% ipython --no-banner

In [1]: import numpy as np

In [2]: import numpy.linalg as la

In [3]: np.set_printoptions(suppress=True, linewidth=140)

In [4]: def rd(a):
   ...:     return np.round(a, 3) + 0
   ...: 

In [5]: Q, _ = la.qr(np.array([[-0.3, 0.1, -1.0, -1.2, -0.3, -0.1, -0.3, 0.1, 0.8],
   ...:     [0.1, 0.1, 0.6, -0.2, 1.0, 1.5, 1.5, -0.4, -0.3],
   ...:     [-0.3, 0.2, 1.4, -1.3, 0.6, 0.8, 1.0, -0.5, -0.5],
   ...:     [0.1, -0.9, 2.5, -0.5, 0.5, 0.7, -0.3, -0.9, -1.9],
   ...:     [-0.2, 0.3, -0.1, -0.7, 2.1, 0.6, 0.6, 0.4, 0.5],
   ...:     [0.3, 0.7, -0.7, 0.3, 0.7, -0.4, 1.4, -1.1, -0.4],
   ...:     [0.0, 0.4, -0.9, 1.0, 0.0, 0.0, -0.9, -2.4, -0.8],
   ...:     [-0.5, 0.4, 1.1, 0.7, 0.6, -0.3, 1.3, -0.4, -0.5],
   ...:     [1.3, -1.6, 1.9, 1.2, 0.7, 0.8, 0.9, -0.3, 0.1]]))

In [6]: w = np.array([2, 0, 1, 0, 1, 1, 1, 0, 1])

In [7]: K = Q @ np.diag(w) @ Q.T

In [8]: rd(K)
Out[8]: 
array([[ 0.369, -0.046, -0.209, -0.307,  0.058, -0.192, -0.168,  0.118, -0.299],
       [-0.046,  0.951, -0.082,  0.074, -0.07 , -0.12 ,  0.041,  0.099,  0.101],
       [-0.209, -0.082,  0.823, -0.119, -0.072, -0.105,  0.148,  0.302, -0.175],
       [-0.307,  0.074, -0.119,  0.615,  0.049,  0.334,  0.069, -0.068, -0.093],
       [ 0.058, -0.07 , -0.072,  0.049,  0.912, -0.089,  0.171,  0.244, -0.055],
       [-0.192, -0.12 , -0.105,  0.334, -0.089,  0.431, -0.243,  0.055,  0.285],
       [-0.168,  0.041,  0.148,  0.069,  0.171, -0.243,  0.516, -0.319, -0.053],
       [ 0.118,  0.099,  0.302, -0.068,  0.244,  0.055, -0.319,  0.712, -0.376],
       [-0.299,  0.101, -0.175, -0.093, -0.055,  0.285, -0.053, -0.376,  1.671]])

In [9]: la.matrix_rank(K, rtol=0.1)
Out[9]: np.int64(6)

In [10]: [round(float(x), 3) for x in la.svd(K, compute_uv=False)[:3]]
Out[10]: [2.0, 1.0, 1.0]

In [11]: rd(la.norm(K, 2) / la.norm(K))
Out[11]: np.float64(0.667)

In [12]: arr = np.load("x.npy")

In [13]: arr
Out[13]: 
array([[3, 0, 1, 3, 0, 1],
       [2, 9, 0, 3, 0, 2],
       [2, 3, 9, 0, 3, 2],
       [2, 0, 1, 4, 3, 1],
       [0, 0, 3, 0, 5, 3],
       [1, 0, 0, 3, 3, 5]])

In [14]: f = np.array([0, 3, 3, 1, 3, 1])

In [15]: out = arr + np.outer(f, np.eye(6)[1])

In [16]: la.matrix_rank(la.inv(out) - la.inv(arr), tol=1e-8)
Out[16]: np.int64(1)

In [17]: out
Out[17]: 
array([[ 3.,  0.,  1.,  3.,  0.,  1.],
       [ 2., 12.,  0.,  3.,  0.,  2.],
       [ 2.,  6.,  9.,  0.,  3.,  2.],
       [ 2.,  1.,  1.,  4.,  3.,  1.],
       [ 0.,  3.,  3.,  0.,  5.,  3.],
       [ 1.,  1.,  0.,  3.,  3.,  5.]])

In [18]: rd(la.det(out) / la.det(arr)), rd(1 + la.solve(arr, f)[1])
Out[18]: (np.float64(1.385), np.float64(1.385))

In [19]: vec = np.array([-3, 4, -1, 5, 1, 3])

In [20]: target = out @ vec

In [21]: c, lr = np.zeros(6), 1 / la.norm(out, 2) ** 2

In [22]: for i in range(40):
    ...:     c -= lr * out.T @ (out @ c - target)
    ...:     if i % 10 == 0: print(i, round(la.norm(out @ c - target), 3))
    ...: 
0 27.698
10 5.316
20 3.211
30 2.773

In [23]: rd(la.cond(out))
Out[23]: np.float64(27.147)

In [24]: rd(np.abs(la.eigvals(K)).max())
Out[24]: np.float64(2.0)

In [25]: rd(la.det(K))
Out[25]: np.float64(0.0)

In [26]: np.trace(K)
Out[26]: np.float64(7.0)

In [27]: rd((K + K.T) / 2)
Out[27]: 
array([[ 0.369, -0.046, -0.209, -0.307,  0.058, -0.192, -0.168,  0.118, -0.299],
       [-0.046,  0.951, -0.082,  0.074, -0.07 , -0.12 ,  0.041,  0.099,  0.101],
       [-0.209, -0.082,  0.823, -0.119, -0.072, -0.105,  0.148,  0.302, -0.175],
       [-0.307,  0.074, -0.119,  0.615,  0.049,  0.334,  0.069, -0.068, -0.093],
       [ 0.058, -0.07 , -0.072,  0.049,  0.912, -0.089,  0.171,  0.244, -0.055],
       [-0.192, -0.12 , -0.105,  0.334, -0.089,  0.431, -0.243,  0.055,  0.285],
       [-0.168,  0.041,  0.148,  0.069,  0.171, -0.243,  0.516, -0.319, -0.053],
       [ 0.118,  0.099,  0.302, -0.068,  0.244,  0.055, -0.319,  0.712, -0.376],
       [-0.299,  0.101, -0.175, -0.093, -0.055,  0.285, -0.053, -0.376,  1.671]])

In [28]: G = arr.T @ arr

In [29]: (arr @ arr.T).shape
Out[29]: (6, 6)

In [30]: la.matrix_rank(G)
Out[30]: np.int64(6)

In [31]: np.allclose(G, G.T)
Out[31]: True

In [32]: G
Out[32]: 
array([[22, 24, 23, 26, 15, 18],
       [24, 90, 27, 27,  9, 24],
       [23, 27, 92,  7, 45, 29],
       [26, 27,  7, 43, 21, 28],
       [15,  9, 45, 21, 52, 39],
       [18, 24, 29, 28, 39, 44]])

In [33]: np.diag(G)
Out[33]: array([22, 90, 92, 43, 52, 44])

In [34]: W0 = np.array([[0, -3, -2, 1, -3],
    ...:     [-1, -2, 2, 0, -3],
    ...:     [-2, 2, -1, -3, 1],
    ...:     [-2, -1, 3, -3, -3],
    ...:     [3, 0, -1, 0, -3],
    ...:     [3, -2, -2, 2, 1],
    ...:     [3, -3, -2, 1, -3],
    ...:     [-2, 3, -1, -3, -3],
    ...:     [3, -3, 0, 2, 3]])

In [35]: proj = W0 @ la.solve(W0.T @ W0, W0.T)

In [36]: rd(np.trace(proj))
Out[36]: np.float64(5.0)

In [37]: rd(la.eigvalsh(proj))
Out[37]: array([0., 0., 0., 0., 1., 1., 1., 1., 1.])

In [38]: rd(np.diag(proj))
Out[38]: array([0.732, 0.406, 0.691, 0.777, 0.674, 0.254, 0.456, 0.461, 0.549])

In [39]: Uu, sigma, Vh = la.svd(W0, full_matrices=False)

In [40]: rd(Uu.T @ Uu)
Out[40]: 
array([[1., 0., 0., 0., 0.],
       [0., 1., 0., 0., 0.],
       [0., 0., 1., 0., 0.],
       [0., 0., 0., 1., 0.],
       [0., 0., 0., 0., 1.]])

In [41]: rd(Uu.T @ W0 @ Vh.T)
Out[41]: 
array([[10.6  ,  0.   ,  0.   ,  0.   ,  0.   ],
       [ 0.   ,  8.36 ,  0.   ,  0.   ,  0.   ],
       [ 0.   ,  0.   ,  5.519,  0.   ,  0.   ],
       [ 0.   ,  0.   ,  0.   ,  3.054,  0.   ],
       [ 0.   ,  0.   ,  0.   ,  0.   ,  2.442]])

In [42]: rd(sigma)
Out[42]: array([10.6  ,  8.36 ,  5.519,  3.054,  2.442])
